% ipython --no-banner

In [1]: import numpy as np

In [2]: import numpy.linalg as la

In [3]: np.set_printoptions(suppress=True, linewidth=140)

In [4]: J = np.load("out9.npy")

In [5]: print(J)
[[-15  -9  -1]
 [ -3  -3   1]
 [  9   6   0]]

In [6]: # rank 2

In [7]: print(np.argsort(-la.norm(J, axis=0).round(6), kind="stable")[:3])
[0 1 2]

In [8]: print([round(float(x), 1) for x in la.svd(J, compute_uv=False)[:3]])
[21.0, 1.6, 0.0]

In [9]: print(round(float(la.norm(J, 2) / la.norm(J)), 1))
1.0

In [10]: Uu, s, Vt = la.svd(J)

In [11]: vecs = Vt[:(s > 1e-8).sum()]

In [12]: rng = np.random.default_rng(987)

In [13]: x0 = J[2] + 5 * J[1] + rng.integers(2) * np.eye(3)[1]

In [14]: print(x0)
[-6. -9.  5.]

In [15]: print(la.matrix_rank(np.vstack([J, x0])))
2

In [16]: print(round(float(la.norm(x0 - vecs.T @ vecs @ x0)), 1))
0.0

In [17]: print(np.allclose(vecs.T @ vecs @ x0, x0))
True

In [18]: arr = np.load("mat.npy")

In [19]: print(arr)
[[ -1.8 -12.    0.9   0.6]
 [ -0.2  36.   -0.5   1.3]
 [ -1.    6.    0.9  -0.2]
 [  0.8 -12.    0.3  -0.8]]

In [20]: def softmax(z):
    ...:     e = np.exp(z - z.max(axis=-1, keepdims=True))
    ...:     return e / e.sum(axis=-1, keepdims=True)
    ...: 

In [21]: print(np.round(softmax(10 * arr[3]), 1) + 0)
[1. 0. 0. 0.]

In [22]: print(np.round(softmax(arr[3] + -3), 1) + 0)
[0.6 0.  0.3 0.1]

In [23]: print(np.round(softmax(arr[3]), 1) + 0)
[0.6 0.  0.3 0.1]

In [24]: print(np.round(softmax(arr).sum(axis=1), 1))
[1. 1. 1. 1.]

In [25]: scores = arr @ arr.T / np.sqrt(4)

In [26]: print(np.round(softmax(scores), 1) + 0)
[[1.  0.  0.  0. ]
 [0.  1.  0.  0. ]
 [0.  1.  0.  0. ]
 [0.2 0.  0.  0.8]]

In [27]: print(softmax(scores).round(6).argmax(axis=1))
[0 1 1 3]

In [28]: X = np.load("block12.npy")

In [29]: print(X)
[[3 0 0]
 [0 1 0]
 [0 0 5]]

In [30]: evals, vecs = la.eigh(X)

In [31]: print(np.round(la.eigvalsh(X + 4 * np.eye(3)), 1))
[5. 7. 9.]

In [32]: print(np.round(la.eigvalsh(X @ X), 1))
[ 1.  9. 25.]

In [33]: print(np.abs(vecs[:, -1]).round(6).argmax())
2

In [34]: print(vecs @ np.diag(evals) @ vecs.T)
[[3. 0. 0.]
 [0. 1. 0.]
 [0. 0. 5.]]

In [35]: print(vecs.T @ vecs)
[[1. 0. 0.]
 [0. 1. 0.]
 [0. 0. 1.]]

In [36]: print(vecs.T @ X @ vecs)
[[1. 0. 0.]
 [0. 3. 0.]
 [0. 0. 5.]]

In [37]: print((evals > 1e-8).sum(), (evals < -1e-8).sum())
3 0
